% ipython --no-banner

In [1]: import numpy as np

In [2]: np.set_printoptions(precision=2, suppress=True, linewidth=200)

In [3]: rd = lambda a: np.round(a, 2) + 0

In [4]: E = np.loadtxt("case2.csv", delimiter=",")

In [5]: print(E)
[[ 1.  0.  0.  0.]
 [-2.  1.  0.  0.]
 [-4. -6.  1.  0.]
 [-2.  1.  9.  1.]]

In [6]: U, sv, VT = np.linalg.svd(E)

In [7]: print(rd(sv))
[9.52 7.07 2.31 0.01]

In [8]: print(np.argmax(sv[:-1] / (sv[1:] + 1e-6)) + 1)
3

In [9]: Y = U[:, :3] @ np.diag(sv[:3]) @ VT[:3]

In [10]: print(rd(np.linalg.norm(E - Y, 2)), rd(sv[3]))
0.01 0.01

In [11]: print(np.linalg.matrix_rank(E, rtol=0.05))
3

In [12]: print(rd(np.linalg.norm(E) ** 2 / np.linalg.norm(E, 2) ** 2))
1.61

In [13]: print(np.linalg.norm(E, axis=1).argmax())
3

In [14]: print(rd(np.linalg.norm(E, 2)))
9.52

In [15]: print(rd(np.linalg.norm(E[0], 1)), rd(np.linalg.norm(E[0], np.inf)))
1.0 1.0

In [16]: print(E[0] @ E[3])
-2.0

In [17]: print(rd(np.linalg.norm(E, axis=0)))
[5.   6.16 9.06 1.  ]

In [18]: print(rd(np.linalg.norm(E, "nuc")))
18.91

In [19]: vec = np.array([1, 1, 1, 2])

In [20]: h1 = np.maximum(E @ vec, 0)

In [21]: print(E * (h1 > 1e-9)[:, None])
[[ 1.  0.  0.  0.]
 [-0.  0.  0.  0.]
 [-0. -0.  0.  0.]
 [-2.  1.  9.  1.]]

In [22]: print(np.flatnonzero(h1 > 1e-9))
[0 3]

In [23]: print(np.maximum(E @ vec, 0) - np.maximum(-E @ vec, 0))
[ 1. -1. -9. 10.]

In [24]: print(rd(np.tanh(E @ vec)))
[ 0.76 -0.76 -1.    1.  ]

In [25]: print(np.einsum("ii->", E))
4.0

In [26]: print(np.kron(np.eye(2, dtype=int), E))
[[ 1.  0.  0.  0.  0.  0.  0.  0.]
 [-2.  1.  0.  0. -0.  0.  0.  0.]
 [-4. -6.  1.  0. -0. -0.  0.  0.]
 [-2.  1.  9.  1. -0.  0.  0.  0.]
 [ 0.  0.  0.  0.  1.  0.  0.  0.]
 [-0.  0.  0.  0. -2.  1.  0.  0.]
 [-0. -0.  0.  0. -4. -6.  1.  0.]
 [-0.  0.  0.  0. -2.  1.  9.  1.]]

In [27]: print(rd(np.linalg.eigvals(E)))
[1. 1. 1. 1.]

In [28]: print(rd(np.linalg.det(E.T)))
1.0

In [29]: print(np.poly(E))
[ 1. -4.  6. -4.  1.]

In [30]: print(rd(np.linalg.det(E[::-1])))
1.0

In [31]: print(rd(np.linalg.eigvals(E).sum().real))
4.0

In [32]: print(np.einsum("ij,ji->", E, E))
4.0

In [33]: proj = np.triu(np.array([[1, 0, 1, -3], [-2, 3, 1, 0], [-3, -1, 0, -1], [0, -2, -2, -2]]), 1) + np.eye(4)

In [34]: Y = proj @ E @ np.linalg.inv(proj)

In [35]: print(proj @ E - E @ proj)
[[  2.  -9. -27.   0.]
 [ -4.  -6.   2.  -6.]
 [  2.  -1.   1. -12.]
 [  0.   0.   1.   3.]]

In [36]: print(Y)
[[  3.  -9. -20. -14.]
 [ -6.  -5.  12.  -6.]
 [ -2.  -7.   1.  -6.]
 [ -2.   1.  10.   5.]]

In [37]: print(rd(np.poly(Y)))
[ 1. -4.  6. -4.  1.]

In [38]: m1 = np.array([[0.8, 0.3, 0.6, 1.3, -0.2, 1.1, -0.4, -0.8, 0.3, 0.5, -0.5, -1.0],
    ...:     [-0.8, 0.0, -0.6, -1.1, -0.3, -0.3, 0.9, 1.6, 0.9, 0.1, 0.3, -1.1],
    ...:     [-1.4, -1.3, 0.5, 0.0, -0.7, 0.9, -0.9, 0.2, -0.3, 0.2, 0.8, 0.4],
    ...:     [-1.1, -0.6, 0.1, -0.9, 0.6, 0.2, -0.6, 1.8, 1.6, -1.6, -0.8, 0.0],
    ...:     [0.7, -0.2, 1.5, -0.3, 0.1, -0.1, 0.5, 2.0, -1.1, -0.7, 1.0, -0.8],
    ...:     [-0.3, 0.3, 1.9, 0.5, 0.3, 1.0, 0.8, -1.2, 0.0, -0.7, -2.0, -1.2],
    ...:     [1.1, 0.5, -1.3, -0.4, 0.0, 1.2, -0.2, 0.2, 1.5, -0.3, 0.1, 0.0]])

In [39]: rng = np.random.default_rng(3913)

In [40]: m1[1] = m1[2] + 0.1 * rng.normal(size=12)

In [41]: print(rd(m1))
[[ 0.8   0.3   0.6   1.3  -0.2   1.1  -0.4  -0.8   0.3   0.5  -0.5  -1.  ]
 [-1.45 -1.39  0.46  0.08 -0.6   0.78 -0.9   0.17 -0.55  0.03  0.8   0.37]
 [-1.4  -1.3   0.5   0.   -0.7   0.9  -0.9   0.2  -0.3   0.2   0.8   0.4 ]
 [-1.1  -0.6   0.1  -0.9   0.6   0.2  -0.6   1.8   1.6  -1.6  -0.8   0.  ]
 [ 0.7  -0.2   1.5  -0.3   0.1  -0.1   0.5   2.   -1.1  -0.7   1.   -0.8 ]
 [-0.3   0.3   1.9   0.5   0.3   1.    0.8  -1.2   0.   -0.7  -2.   -1.2 ]
 [ 1.1   0.5  -1.3  -0.4   0.    1.2  -0.2   0.2   1.5  -0.3   0.1   0.  ]]

In [42]: vec = np.array([8, 1, 6, 4, 1, 2, 8, 9, 4, 5, 9, 1])

In [43]: h1 = np.maximum(m1 @ vec, 0)

In [44]: print(rd(np.maximum(m1 @ vec, 0) - np.maximum(-m1 @ vec, 0)))
[  5.3   -9.15  -6.4   -8.8   35.4  -13.5    7.9 ]

In [45]: print(m1 * (h1 > 1e-9)[:, None])
[[ 0.8  0.3  0.6  1.3 -0.2  1.1 -0.4 -0.8  0.3  0.5 -0.5 -1. ]
 [-0.  -0.   0.   0.  -0.   0.  -0.   0.  -0.   0.   0.   0. ]
 [-0.  -0.   0.   0.  -0.   0.  -0.   0.  -0.   0.   0.   0. ]
 [-0.  -0.   0.  -0.   0.   0.  -0.   0.   0.  -0.  -0.   0. ]
 [ 0.7 -0.2  1.5 -0.3  0.1 -0.1  0.5  2.  -1.1 -0.7  1.  -0.8]
 [-0.   0.   0.   0.   0.   0.   0.  -0.   0.  -0.  -0.  -0. ]
 [ 1.1  0.5 -1.3 -0.4  0.   1.2 -0.2  0.2  1.5 -0.3  0.1  0. ]]

In [46]: print(rd(np.maximum(m1 @ (3 * vec), 0)))
[ 15.9   0.    0.    0.  106.2   0.   23.7]

In [47]: print(rd(h1))
[ 5.3  0.   0.   0.  35.4  0.   7.9]

In [48]: print(rd(np.tanh(m1 @ vec)))
[ 1. -1. -1. -1.  1. -1.  1.]
